$ ipython --no-banner

In [1]: import numpy as np

In [2]: np.set_printoptions(precision=1, suppress=True, linewidth=100, legacy="1.25")

In [3]: mat = np.load("sample9.npy")

In [4]: mat
Out[4]: 
array([[-2,  0,  0,  0,  0,  0],
       [-1, -2,  0,  0,  0,  0],
       [-3, -1, -3,  0,  0,  0],
       [-3, -1, -3,  0,  0,  0],
       [ 0, -1,  0,  1,  3,  0],
       [ 1,  0, -2, -2,  0,  1]])

In [5]: round(np.linalg.norm(mat, 2) / np.linalg.norm(mat), 1)
Out[5]: 0.8

In [6]: [round(float(x), 1) for x in np.linalg.svd(mat, compute_uv=False)[:3]]
Out[6]: [6.5, 3.7, 3.0]

In [7]: rng = np.random.default_rng(59247)

In [8]: J = rng.normal(size=(14, 4))

In [9]: J = 5 * J / np.linalg.norm(J, axis=1, keepdims=True)

In [10]: J
Out[10]: 
array([[-3.2,  2.4, -1. ,  2.9],
       [ 4.4, -1.4,  1.5, -1.1],
       [-1.2,  1. ,  4.7, -0.4],
       [-2.9, -1.6, -2.1, -3.1],
       [-4.3,  2. ,  1.4, -0.7],
       [ 4.7, -0.6,  1.4, -0.4],
       [-0.7,  1.9,  4.5,  0.8],
       [ 0.1, -3.4,  3.4,  1.5],
       [-0.6,  0.2, -2.9, -4. ],
       [-2.4,  0.4, -2.4, -3.6],
       [ 1.8, -1.3,  2.6, -3.7],
       [ 2.2,  1.5,  4.2,  0.7],
       [-1.2,  1.2,  4.3, -1.8],
       [-3.3, -0.4, -2.3,  2.9]])

In [11]: Q, Rm = np.linalg.qr(J)

In [12]: print(np.round(np.trace(Q @ Q.T), 1))
4.0

In [13]: np.abs(np.diag(Rm))
Out[13]: array([10.4,  5.6, 10.4,  8.7])

In [14]: Q.round(1) + 0
Out[14]: 
array([[-0.3, -0.3,  0.1,  0.3],
       [ 0.4,  0.1,  0. , -0.1],
       [-0.1, -0.1, -0.4, -0.1],
       [-0.3,  0.4,  0. , -0.3],
       [-0.4, -0.2, -0.2, -0.1],
       [ 0.5, -0.1,  0. ,  0. ],
       [-0.1, -0.3, -0.4,  0. ],
       [ 0. ,  0.6, -0.5,  0.2],
       [-0.1,  0. ,  0.3, -0.5],
       [-0.2,  0. ,  0.2, -0.4],
       [ 0.2,  0.2, -0.2, -0.4],
       [ 0.2, -0.4, -0.2,  0. ],
       [-0.1, -0.2, -0.4, -0.3],
       [-0.3,  0.2,  0.1,  0.4]])

In [15]: Rm
Out[15]: 
array([[ 10.4,  -2.3,   3.1,  -0.5],
       [  0. ,  -5.6,  -3.2,  -1.3],
       [  0. ,   0. , -10.4,  -0.4],
       [  0. ,   0. ,   0. ,   8.7]])

In [16]: Q.shape, Rm.shape
Out[16]: ((14, 4), (4, 4))
